% python3 -q
>>> import numpy as np
>>> from numpy import linalg as LA
>>> np.set_printoptions(precision=2, suppress=True, linewidth=100)
>>> def tidy(a):
...     return np.round(a, 2) + 0
... 
>>> data = np.loadtxt("case4.csv", delimiter=",")
>>> print(data)
[[ 2.  3.  0.  0.  0.  0.]
 [ 1. -1.  0.  0.  0.  0.]
 [-2. -3.  0.  0.  0.  0.]
 [ 0.  0.  2.  3.  0.  0.]
 [ 0.  0.  1. -1.  0.  0.]
 [ 0.  0. -2. -3.  0.  0.]
 [ 0.  0.  0.  0.  2.  3.]
 [ 0.  0.  0.  0.  1. -1.]
 [ 0.  0.  0.  0. -2. -3.]]
>>> P = data @ LA.solve(data.T @ data, data.T)
>>> print(tidy(np.diag(P)))
[0.5 1.  0.5 0.5 1.  0.5 0.5 1.  0.5]
>>> X = np.loadtxt("run19.csv", delimiter=",")
>>> print(X)
[[2.3 0.  1.  1.  2.  1.  2.  1.  1. ]
 [1.  1.3 1.  2.  2.  1.  2.  0.  0. ]
 [0.  2.  0.3 1.  2.  1.  0.  2.  1. ]
 [2.  2.  1.  2.3 2.  2.  2.  0.  2. ]
 [0.  1.  2.  2.  0.3 0.  0.  0.  1. ]
 [2.  2.  0.  0.  0.  1.3 2.  2.  2. ]
 [2.  1.  0.  2.  0.  1.  0.3 0.  2. ]
 [0.  0.  2.  2.  0.  1.  2.  2.3 0. ]
 [2.  0.  1.  1.  2.  1.  2.  1.  1.3]]
>>> A2 = LA.inv(X)
>>> print(tidy(LA.slogdet(X)[0]))
1.0
>>> print((np.abs(A2) > 1e-9).astype(int))
[[1 1 1 1 1 1 1 1 1]
 [1 1 1 1 1 1 1 1 1]
 [1 1 1 1 1 1 1 1 1]
 [1 1 1 1 1 1 1 1 1]
 [1 1 1 1 1 1 1 1 1]
 [1 1 1 1 1 1 1 1 1]
 [1 1 1 1 1 1 1 1 1]
 [1 1 1 1 1 1 1 1 1]
 [1 1 1 1 1 1 1 1 1]]
>>> K = np.load("m.npy")
>>> print(tidy(K))
[[ 0.23  0.23 -0.05 -0.05  0.23 -0.14 -0.14  0.05 -0.05 -0.05 -0.14]
 [ 0.23  0.23 -0.05 -0.05  0.23 -0.14 -0.14  0.05 -0.05 -0.05 -0.14]
 [-0.05 -0.05  0.01  0.01 -0.05  0.03  0.03 -0.01  0.01  0.01  0.03]
 [-0.05 -0.05  0.01  0.01 -0.05  0.03  0.03 -0.01  0.01  0.01  0.03]
 [ 0.23  0.23 -0.05 -0.05  0.23 -0.14 -0.14  0.05 -0.05 -0.05 -0.14]
 [-0.14 -0.14  0.03  0.03 -0.14  0.08  0.08 -0.03  0.03  0.03  0.08]
 [-0.14 -0.14  0.03  0.03 -0.14  0.08  0.08 -0.03  0.03  0.03  0.08]
 [ 0.05  0.05 -0.01 -0.01  0.05 -0.03 -0.03  0.01 -0.01 -0.01 -0.03]
 [-0.05 -0.05  0.01  0.01 -0.05  0.03  0.03 -0.01  0.01  0.01  0.03]
 [-0.05 -0.05  0.01  0.01 -0.05  0.03  0.03 -0.01  0.01  0.01  0.03]
 [-0.14 -0.14  0.03  0.03 -0.14  0.08  0.08 -0.03  0.03  0.03  0.08]]
>>> U, sig, Vt = LA.svd(K, full_matrices=False)
>>> print(np.abs(U[:, 0]).round(6).argmax())
0
>>> print(np.cumsum(sig ** 2) / np.sum(sig ** 2))
[1. 1. 1. 1. 1. 1. 1. 1. 1. 1. 1.]
>>> print(tidy(U.T @ U))
[[1. 0. 0. 0. 0. 0. 0. 0. 0. 0. 0.]
 [0. 1. 0. 0. 0. 0. 0. 0. 0. 0. 0.]
 [0. 0. 1. 0. 0. 0. 0. 0. 0. 0. 0.]
 [0. 0. 0. 1. 0. 0. 0. 0. 0. 0. 0.]
 [0. 0. 0. 0. 1. 0. 0. 0. 0. 0. 0.]
 [0. 0. 0. 0. 0. 1. 0. 0. 0. 0. 0.]
 [0. 0. 0. 0. 0. 0. 1. 0. 0. 0. 0.]
 [0. 0. 0. 0. 0. 0. 0. 1. 0. 0. 0.]
 [0. 0. 0. 0. 0. 0. 0. 0. 1. 0. 0.]
 [0. 0. 0. 0. 0. 0. 0. 0. 0. 1. 0.]
 [0. 0. 0. 0. 0. 0. 0. 0. 0. 0. 1.]]
>>> print(tidy(sig / sig[0]))
[1. 0. 0. 0. 0. 0. 0. 0. 0. 0. 0.]
>>> print(np.allclose(U * sig @ Vt, K))
True
>>> print(U.shape, sig.shape, Vt.shape)
(11, 11) (11,) (11, 11)
>>> print(tidy(U.T @ K @ Vt.T))
[[1. 0. 0. 0. 0. 0. 0. 0. 0. 0. 0.]
 [0. 0. 0. 0. 0. 0. 0. 0. 0. 0. 0.]
 [0. 0. 0. 0. 0. 0. 0. 0. 0. 0. 0.]
 [0. 0. 0. 0. 0. 0. 0. 0. 0. 0. 0.]
 [0. 0. 0. 0. 0. 0. 0. 0. 0. 0. 0.]
 [0. 0. 0. 0. 0. 0. 0. 0. 0. 0. 0.]
 [0. 0. 0. 0. 0. 0. 0. 0. 0. 0. 0.]
 [0. 0. 0. 0. 0. 0. 0. 0. 0. 0. 0.]
 [0. 0. 0. 0. 0. 0. 0. 0. 0. 0. 0.]
 [0. 0. 0. 0. 0. 0. 0. 0. 0. 0. 0.]
 [0. 0. 0. 0. 0. 0. 0. 0. 0. 0. 0.]]
>>> print(tidy(LA.norm(K[3], 1)), tidy(LA.norm(K[3], np.inf)))
0.27 0.05
>>> print(tidy(LA.norm(K, 1)), tidy(LA.norm(K, np.inf)))
1.36 1.36
>>> print(tidy(K @ LA.pinv(K) @ K))
[[ 0.23  0.23 -0.05 -0.05  0.23 -0.14 -0.14  0.05 -0.05 -0.05 -0.14]
 [ 0.23  0.23 -0.05 -0.05  0.23 -0.14 -0.14  0.05 -0.05 -0.05 -0.14]
 [-0.05 -0.05  0.01  0.01 -0.05  0.03  0.03 -0.01  0.01  0.01  0.03]
 [-0.05 -0.05  0.01  0.01 -0.05  0.03  0.03 -0.01  0.01  0.01  0.03]
 [ 0.23  0.23 -0.05 -0.05  0.23 -0.14 -0.14  0.05 -0.05 -0.05 -0.14]
 [-0.14 -0.14  0.03  0.03 -0.14  0.08  0.08 -0.03  0.03  0.03  0.08]
 [-0.14 -0.14  0.03  0.03 -0.14  0.08  0.08 -0.03  0.03  0.03  0.08]
 [ 0.05  0.05 -0.01 -0.01  0.05 -0.03 -0.03  0.01 -0.01 -0.01 -0.03]
 [-0.05 -0.05  0.01  0.01 -0.05  0.03  0.03 -0.01  0.01  0.01  0.03]
 [-0.05 -0.05  0.01  0.01 -0.05  0.03  0.03 -0.01  0.01  0.01  0.03]
 [-0.14 -0.14  0.03  0.03 -0.14  0.08  0.08 -0.03  0.03  0.03  0.08]]
>>> r0, g = K[10], K[8]
>>> print(tidy(r0 @ g))
0.03
>>> pr = (r0 @ g) / (r0 @ r0) * r0
>>> print(tidy(np.outer(r0, g)))
[[0.01 0.01 0.   0.   0.01 0.   0.   0.   0.   0.   0.  ]
 [0.01 0.01 0.   0.   0.01 0.   0.   0.   0.   0.   0.  ]
 [0.   0.   0.   0.   0.   0.   0.   0.   0.   0.   0.  ]
 [0.   0.   0.   0.   0.   0.   0.   0.   0.   0.   0.  ]
 [0.01 0.01 0.   0.   0.01 0.   0.   0.   0.   0.   0.  ]
 [0.   0.   0.   0.   0.   0.   0.   0.   0.   0.   0.  ]
 [0.   0.   0.   0.   0.   0.   0.   0.   0.   0.   0.  ]
 [0.   0.   0.   0.   0.   0.   0.   0.   0.   0.   0.  ]
 [0.   0.   0.   0.   0.   0.   0.   0.   0.   0.   0.  ]
 [0.   0.   0.   0.   0.   0.   0.   0.   0.   0.   0.  ]
 [0.   0.   0.   0.   0.   0.   0.   0.   0.   0.   0.  ]]
>>> print(tidy(LA.norm(r0 + g) ** 2 + LA.norm(r0 - g) ** 2))
0.19
>>> print(tidy(g - pr))
[0. 0. 0. 0. 0. 0. 0. 0. 0. 0. 0.]
>>> E = np.loadtxt("out15.csv", delimiter=",")
>>> print(E)
[[-42.  -3.  -1.  -3.   0.   0.   0.   3.  -2.  -1.  -2.   1.]
 [  0.  23.  -3.  -1.   0.   3.   2.  -1.   1.  -1.  -1.   2.]
 [ -2.   0.  11.  -3.   2.   1.  -2.   1.  -2.  -2.  -3.   0.]
 [  0.  -3.  -1.  -8.   3.  -2.   3.   2.   0.  -1.   1.   2.]
 [  1.  -3.   3.  -2. -40.   0.  -2.   3.  -1.  -1.  -3.   1.]
 [ -1.  -1.  -3.  -2.  -1. -28.  -1.   1.  -1.  -3.  -3.   1.]
 [  0.  -1.   1.  -1.   1.   0.  37.  -3.  -2.   3.   0.  -2.]
 [  0.   2.   3.  -2.   0.   1.  -1. -21.   1.  -1.   1.  -1.]
 [  0.   2.  -2.   0.   3.   0.   3.   0. -47.   1.   1.   2.]
 [ -3.   1.  -2.   2.   2.   0.  -1.  -1.   1. -49.   1.   2.]
 [ -2.   2.  -1.   0.  -2.   2.   0.  -3.   1.  -3.  -2.   1.]
 [  2.  -1.  -3.  -3.   1.   3.   3.   1.   3.  -1.  -2. -13.]]
>>> rng = np.random.default_rng(54431)
>>> lab = rng.permutation(12)
>>> A2 = E[:, lab] * rng.choice([-1, 1], 12)
>>> print(A2)
[[ 42.   0.  -0.  -3.   1.   3.  -1.  -0.  -2.   2.  -3.   1.]
 [ -0.   0.  -2.  23.   3.   1.  -1.  -3.   1.   1.   1.   2.]
 [  2.   2.   2.   0. -11.   3.  -2.  -1.  -2.   3.  -1.   0.]
 [ -0.   3.  -3.  -3.   1.   8.  -1.   2.   0.  -1.  -2.   2.]
 [ -1. -40.   2.  -3.  -3.   2.  -1.  -0.  -1.   3.  -3.   1.]
 [  1.  -1.   1.  -1.   3.   2.  -3.  28.  -1.   3.  -1.   1.]
 [ -0.   1. -37.  -1.  -1.   1.   3.  -0.  -2.  -0.   3.  -2.]
 [ -0.   0.   1.   2.  -3.   2.  -1.  -1.   1.  -1.  21.  -1.]
 [ -0.   3.  -3.   2.   2.  -0.   1.  -0. -47.  -1.  -0.   2.]
 [  3.   2.   1.   1.   2.  -2. -49.  -0.   1.  -1.   1.   2.]
 [  2.  -2.  -0.   2.   1.  -0.  -3.  -2.   1.   2.   3.   1.]
 [ -2.   1.  -3.  -1.   3.   3.  -1.  -3.   3.   2.  -1. -13.]]
>>> U, _, Vt = LA.svd(E.T @ A2)
>>> print(tidy(U @ Vt))
[[-1.  0.  0.  0.  0.  0.  0.  0.  0.  0.  0.  0.]
 [ 0.  0.  0.  1.  0.  0.  0.  0.  0.  0.  0.  0.]
 [ 0.  0.  0.  0. -1.  0.  0.  0.  0.  0.  0.  0.]
 [ 0.  0.  0.  0.  0. -1.  0.  0.  0.  0.  0.  0.]
 [ 0.  1.  0.  0.  0.  0.  0.  0.  0.  0.  0.  0.]
 [ 0.  0.  0.  0.  0.  0.  0. -1.  0.  0.  0.  0.]
 [ 0.  0. -1.  0.  0.  0.  0.  0.  0.  0.  0.  0.]
 [ 0.  0.  0.  0.  0.  0.  0.  0.  0.  0. -1.  0.]
 [ 0.  0.  0.  0.  0.  0.  0.  0.  1.  0.  0.  0.]
 [ 0.  0.  0.  0.  0.  0.  1.  0.  0.  0.  0.  0.]
 [ 0.  0.  0.  0.  0.  0.  0.  0.  0. -1.  0.  0.]
 [ 0.  0.  0.  0.  0.  0.  0.  0.  0.  0.  0.  1.]]
>>> print(tidy(LA.lstsq(E, A2)[0]))
[[-1.  0.  0.  0.  0.  0.  0.  0.  0.  0.  0.  0.]
 [ 0.  0.  0.  1.  0.  0.  0.  0.  0.  0.  0.  0.]
 [ 0.  0.  0.  0. -1.  0.  0.  0.  0.  0.  0.  0.]
 [ 0.  0.  0.  0.  0. -1.  0.  0.  0.  0.  0.  0.]
 [ 0.  1.  0.  0.  0.  0.  0.  0.  0.  0.  0.  0.]
 [ 0.  0.  0.  0.  0.  0.  0. -1.  0.  0.  0.  0.]
 [ 0.  0. -1.  0.  0.  0.  0.  0.  0.  0.  0.  0.]
 [ 0.  0.  0.  0.  0.  0.  0.  0.  0.  0. -1.  0.]
 [ 0.  0.  0.  0.  0.  0.  0.  0.  1.  0.  0.  0.]
 [ 0.  0.  0.  0.  0.  0.  1.  0.  0.  0.  0.  0.]
 [ 0.  0.  0.  0.  0.  0.  0.  0.  0. -1.  0.  0.]
 [ 0.  0.  0.  0.  0.  0.  0.  0.  0.  0.  0.  1.]]
